In [1]: import numpy as np

In [2]: np.set_printoptions(suppress=True, linewidth=120)

In [3]: data = np.loadtxt("layer1.csv", delimiter=",")

In [4]: data
Out[4]: 
array([[ 0.,  2.,  0.,  2.],
       [ 0.,  0.,  1., -1.],
       [-1.,  0.,  0.,  0.]])

In [5]: print(data.reshape(-1, 2))
[[ 0.  2.]
 [ 0.  2.]
 [ 0.  0.]
 [ 1. -1.]
 [-1.  0.]
 [ 0.  0.]]

In [6]: blk = data.reshape(3, 2, -1)

In [7]: np.swapaxes(blk, 1, 2)[0]
Out[7]: 
array([[0., 0.],
       [2., 2.]])

In [8]: np.einsum("ihd,jhd->hij", blk, blk).shape
Out[8]: (2, 3, 3)

In [9]: A2 = np.array([[-2, 1, -3], [-3, -1, 2]])

In [10]: C = np.kron(A2, data)

In [11]: round(float(np.linalg.norm(C, 2)), 4), round(float(np.linalg.norm(A2, 2) * np.linalg.norm(data, 2)), 4)
Out[11]: (11.3615, 11.3615)

In [12]: print(C.shape)
(6, 12)

In [13]: C
Out[13]: 
array([[-0., -4., -0., -4.,  0.,  2.,  0.,  2., -0., -6., -0., -6.],
       [-0., -0., -2.,  2.,  0.,  0.,  1., -1., -0., -0., -3.,  3.],
       [ 2., -0., -0., -0., -1.,  0.,  0.,  0.,  3., -0., -0., -0.],
       [-0., -6., -0., -6., -0., -2., -0., -2.,  0.,  4.,  0.,  4.],
       [-0., -0., -3.,  3., -0., -0., -1.,  1.,  0.,  0.,  2., -2.],
       [ 3., -0., -0., -0.,  1., -0., -0., -0., -2.,  0.,  0.,  0.]])

In [14]: J = np.load("out3.npy")

In [15]: J
Out[15]: 
array([[15,  7, 16],
       [ 1,  9,  2],
       [ 9,  7, 10],
       [ 0,  3,  0],
       [14,  5, 15],
       [ 4,  3,  5],
       [10,  3, 11],
       [ 6,  7,  7],
       [10,  3, 11],
       [11,  5, 12],
       [ 8, 11,  9],
       [ 1,  9,  2],
       [ 6,  7,  7],
       [ 4,  9,  5],
       [13,  9, 14],
       [ 0,  1,  1],
       [16,  9, 17],
       [ 0,  1,  0],
       [ 8, 11,  9],
       [ 0,  7,  1],
       [13,  3, 14],
       [ 0,  3,  0],
       [ 2, 11,  3],
       [ 7,  9,  8]])

In [16]: np.linalg.cond(J) > 100
Out[16]: np.False_

In [17]: round(np.log10(np.linalg.cond(J)))
Out[17]: 2

In [18]: np.argsort(-np.linalg.norm(J, axis=0).round(6), kind="stable")[:3]
Out[18]: array([2, 0, 1])

In [19]: print(np.round(np.abs(np.linalg.svd(J)[2][-1]), 4))
[0.7196 0.059  0.6919]

In [20]: dist = np.linalg.norm(J[:, None] - J[None], axis=-1)

In [21]: np.linalg.matrix_rank(dist ** 2)
Out[21]: np.int64(5)

In [22]: W = np.array([[-4, 7, 7, 5, -7, -8],
    ...:     [-1, 6, -5, -3, -7, -1],
    ...:     [-3, 7, 9, -9, 8, -2]])

In [23]: coef = np.array([-5, -2, -4, 1, -2, -2])

In [24]: act = np.maximum(J @ W + coef, 0)

In [25]: (act > 0).astype(int)
Out[25]: 
array([[0, 1, 1, 0, 0, 0],
       [0, 1, 0, 0, 0, 0],
       [0, 1, 1, 0, 0, 0],
       [0, 1, 0, 0, 0, 0],
       [0, 1, 1, 0, 0, 0],
       [0, 1, 1, 0, 0, 0],
       [0, 1, 1, 0, 0, 0],
       [0, 1, 1, 0, 0, 0],
       [0, 1, 1, 0, 0, 0],
       [0, 1, 1, 0, 0, 0],
       [0, 1, 1, 0, 0, 0],
       [0, 1, 0, 0, 0, 0],
       [0, 1, 1, 0, 0, 0],
       [0, 1, 1, 0, 0, 0],
       [0, 1, 1, 0, 0, 0],
       [0, 1, 0, 0, 0, 0],
       [0, 1, 1, 0, 0, 0],
       [0, 1, 0, 0, 0, 0],
       [0, 1, 1, 0, 0, 0],
       [0, 1, 0, 0, 0, 0],
       [0, 1, 1, 0, 0, 0],
       [0, 1, 0, 0, 0, 0],
       [0, 1, 0, 0, 0, 0],
       [0, 1, 1, 0, 0, 0]])

In [26]: act
Out[26]: 
array([[  0, 257, 210,   0,   0,   0],
       [  0,  73,   0,   0,   0,   0],
       [  0, 173, 114,   0,   0,   0],
       [  0,  16,   0,   0,   0,   0],
       [  0, 231, 204,   0,   0,   0],
       [  0,  79,  54,   0,   0,   0],
       [  0, 163, 150,   0,   0,   0],
       [  0, 131,  66,   0,   0,   0],
       [  0, 163, 150,   0,   0,   0],
       [  0, 189, 156,   0,   0,   0],
       [  0, 183,  78,   0,   0,   0],
       [  0,  73,   0,   0,   0,   0],
       [  0, 131,  66,   0,   0,   0],
       [  0, 115,  24,   0,   0,   0],
       [  0, 241, 168,   0,   0,   0],
       [  0,  11,   0,   0,   0,   0],
       [  0, 283, 216,   0,   0,   0],
       [  0,   4,   0,   0,   0,   0],
       [  0, 183,  78,   0,   0,   0],
       [  0,  47,   0,   0,   0,   0],
       [  0, 205, 198,   0,   0,   0],
       [  0,  16,   0,   0,   0,   0],
       [  0,  99,   0,   0,   0,   0],
       [  0, 157,  72,   0,   0,   0]])

In [27]: np.linalg.matrix_rank(act)
Out[27]: np.int64(2)

In [28]: C = np.array([[-5, 5], [4, 6], [6, -5], [6, 3], [-9, 7], [1, -1]])

In [29]: (act @ C).round(6).argmax(axis=1)
Out[29]: array([0, 1, 0, 1, 0, 0, 0, 0, 0, 0, 0, 1, 0, 0, 0, 1, 0, 1, 0, 1, 0, 1, 1, 0])

In [30]: act @ C
Out[30]: 
array([[2288,  492],
       [ 292,  438],
       [1376,  468],
       [  64,   96],
       [2148,  366],
       [ 640,  204],
       [1552,  228],
       [ 920,  456],
       [1552,  228],
       [1692,  354],
       [1200,  708],
       [ 292,  438],
       [ 920,  456],
       [ 604,  570],
       [1972,  606],
       [  44,   66],
       [2428,  618],
       [  16,   24],
       [1200,  708],
       [ 188,  282],
       [2008,  240],
       [  64,   96],
       [ 396,  594],
       [1060,  582]])

In [31]: Uu, sig, Vt = np.linalg.svd(J)

In [32]: print(np.argmax(sig[:-1] / (sig[1:] + 1e-6)) + 1)
2

In [33]: A2 = Uu[:, :2] @ np.diag(sig[:2]) @ Vt[:2]

In [34]: round(float(np.abs(J - A2).max()), 4)
Out[34]: 0.4554

In [35]: np.linalg.matrix_rank(A2)
Out[35]: np.int64(2)

In [36]: np.round(np.linalg.norm(J - A2, 2), 4), round(float(sig[2]), 4)
Out[36]: (np.float64(1.0587), 1.0587)

In [37]: Ac = J - J.mean(axis=0)

In [38]: vecs = np.linalg.svd(Ac)[2][:2]

In [39]: A2 = Ac - Ac @ vecs.T @ vecs

In [40]: np.round((Ac @ vecs.T).std(axis=0), 4)
Out[40]: array([7.5753, 3.0896])

In [41]: print(np.round(np.diag(vecs.T @ vecs), 4))
[0.4873 0.9991 0.5137]

In [42]: X = np.load("run7.npy")

In [43]: print(X)
[[0 5 4]
 [0 0 5]
 [0 0 0]]

In [44]: X @ X
Out[44]: 
array([[ 0,  0, 25],
       [ 0,  0,  0],
       [ 0,  0,  0]])

In [45]: np.linalg.matrix_rank(X - X[0, 0] * np.eye(3))
Out[45]: np.int64(2)

In [46]: K = np.loadtxt("sample13.csv", delimiter=",")

In [47]: print(K.round(4))
[[ 1.      0.      0.      0.    ]
 [ 0.      0.3746  0.9272  0.    ]
 [ 0.     -0.9272  0.3746  0.    ]
 [ 0.      0.      0.      1.    ]]

In [48]: # 3 blocks once reordered

In [49]: rng = np.random.default_rng(73)

In [50]: lab = rng.permutation(4)

In [51]: lab
Out[51]: array([2, 0, 3, 1])

In [52]: A2 = K[lab][:, lab]

In [53]: np.round(np.diag(A2), 4)
Out[53]: array([0.3746, 1.    , 1.    , 0.3746])

In [54]: A2.round(4)
Out[54]: 
array([[ 0.3746,  0.    ,  0.    , -0.9272],
       [ 0.    ,  1.    ,  0.    ,  0.    ],
       [ 0.    ,  0.    ,  1.    ,  0.    ],
       [ 0.9272,  0.    ,  0.    ,  0.3746]])

In [55]: cov = K.T @ K

In [56]: print(np.diag(cov))
[1. 1. 1. 1.]

In [57]: print(np.allclose(cov, cov.T))
True

In [58]: (K @ K.T).shape
Out[58]: (4, 4)

In [59]: print(np.round(np.linalg.svd(K, compute_uv=False) ** 2, 4))
[1. 1. 1. 1.]

In [60]: W = np.array([[-1, 1, -2, -1, 2],
    ...:     [2, -2, 0, 1, -2],
    ...:     [1, 1, 0, 2, 1],
    ...:     [1, 0, 2, 2, 0]])

In [61]: coef = np.array([1, 3, 1, -3, 0])

In [62]: act = np.maximum(K @ W + coef, 0)

In [63]: act.round(4)
Out[63]: 
array([[0.    , 4.    , 0.    , 0.    , 2.    ],
       [2.6764, 3.178 , 1.    , 0.    , 0.178 ],
       [0.    , 5.229 , 1.    , 0.    , 2.229 ],
       [2.    , 3.    , 3.    , 0.    , 0.    ]])

In [64]: np.linalg.matrix_rank(act)
Out[64]: np.int64(4)

In [65]: (act > 0).mean(axis=0)
Out[65]: array([0.5 , 1.  , 0.75, 0.  , 0.75])

In [66]: C = np.array([[-3, -3], [0, 0], [-3, 0], [3, 2], [1, 3]])

In [67]: (act @ C).round(6).argmax(axis=1)
Out[67]: array([1, 1, 1, 1])

In [68]: W @ C
Out[68]: 
array([[  8,   7],
       [ -5, -10],
       [  4,   4],
       [ -3,   1]])

In [69]: np.round(act @ C, 4)
Out[69]: 
array([[  2.    ,   6.    ],
       [-10.8512,  -7.4953],
       [ -0.771 ,   6.6869],
       [-15.    ,  -6.    ]])

In [70]: m1 = np.load("mat.npy")

In [71]: m1
Out[71]: 
array([[ 4,  0,  4],
       [ 1,  0,  2],
       [ 0,  0,  0],
       [ 1,  0,  2],
       [ 0,  0,  0],
       [ 0,  0,  0],
       [ 7,  0,  6],
       [ 0,  0,  0],
       [ 0,  0,  0],
       [ 0,  0,  0],
       [28,  0, 20],
       [ 0,  0,  0],
       [ 0,  0,  0],
       [ 0,  0,  0],
       [ 0,  0,  0],
       [28,  0, 20],
       [28,  0, 20]])

In [72]: # rows and columns are dependent

In [73]: round(np.linalg.norm(m1, 2), 4)
Out[73]: np.float64(60.6248)

In [74]: np.round(np.linalg.norm(m1, axis=0), 4)
Out[74]: array([49.1833,  0.    , 35.4965])

In [75]: print(np.round(np.linalg.norm(m1[14] - m1[15]), 4))
34.4093

In [76]: m1[14] @ m1[15]
Out[76]: np.int64(0)

In [77]: np.round(np.linalg.norm(m1, "nuc"), 4)
Out[77]: np.float64(62.5325)

In [78]: np.linalg.norm(m1, axis=1).argmax()
Out[78]: np.int64(10)

In [79]: def softmax(z):
    ...:     e = np.exp(z - z.max(axis=-1, keepdims=True))
    ...:     return e / e.sum(axis=-1, keepdims=True)
    ...: 

In [80]: np.round(softmax(m1[11] + -2), 4)
Out[80]: array([0.3333, 0.3333, 0.3333])

In [81]: np.round(softmax(m1[11]), 4)
Out[81]: array([0.3333, 0.3333, 0.3333])

In [82]: np.round(softmax(10 * m1[11]), 4)
Out[82]: array([0.3333, 0.3333, 0.3333])

In [83]: np.round(softmax(m1).sum(axis=1), 4)
Out[83]: array([1., 1., 1., 1., 1., 1., 1., 1., 1., 1., 1., 1., 1., 1., 1., 1., 1.])

In [84]: S = m1 @ m1.T / np.sqrt(3)

In [85]: softmax(S).round(6).argmax(axis=1)
Out[85]: array([10, 10,  0, 10,  0,  0, 10,  0,  0,  0, 10,  0,  0,  0,  0, 10, 10])

In [86]: rank = np.linalg.matrix_rank(m1)

In [87]: rank
Out[87]: np.int64(2)

In [88]: ns = np.linalg.svd(m1)[2][rank:].T

In [89]: [int(np.linalg.matrix_rank(np.delete(m1, i, axis=0))) for i in range(17)]
Out[89]: [2, 2, 2, 2, 2, 2, 2, 2, 2, 2, 2, 2, 2, 2, 2, 2, 2]

In [90]: [int(np.linalg.matrix_rank(m1[:i])) for i in range(1, len(m1) + 1)]
Out[90]: [1, 2, 2, 2, 2, 2, 2, 2, 2, 2, 2, 2, 2, 2, 2, 2, 2]

In [91]: print(np.linalg.matrix_rank(m1.T @ m1), np.linalg.matrix_rank(m1 @ m1.T))
2 2

In [92]: print(ns.shape)
(3, 1)

In [93]: ns[:, 0] / ns[np.abs(ns[:, 0]).round(6).argmax(), 0]
Out[93]: array([0., 1., 0.])
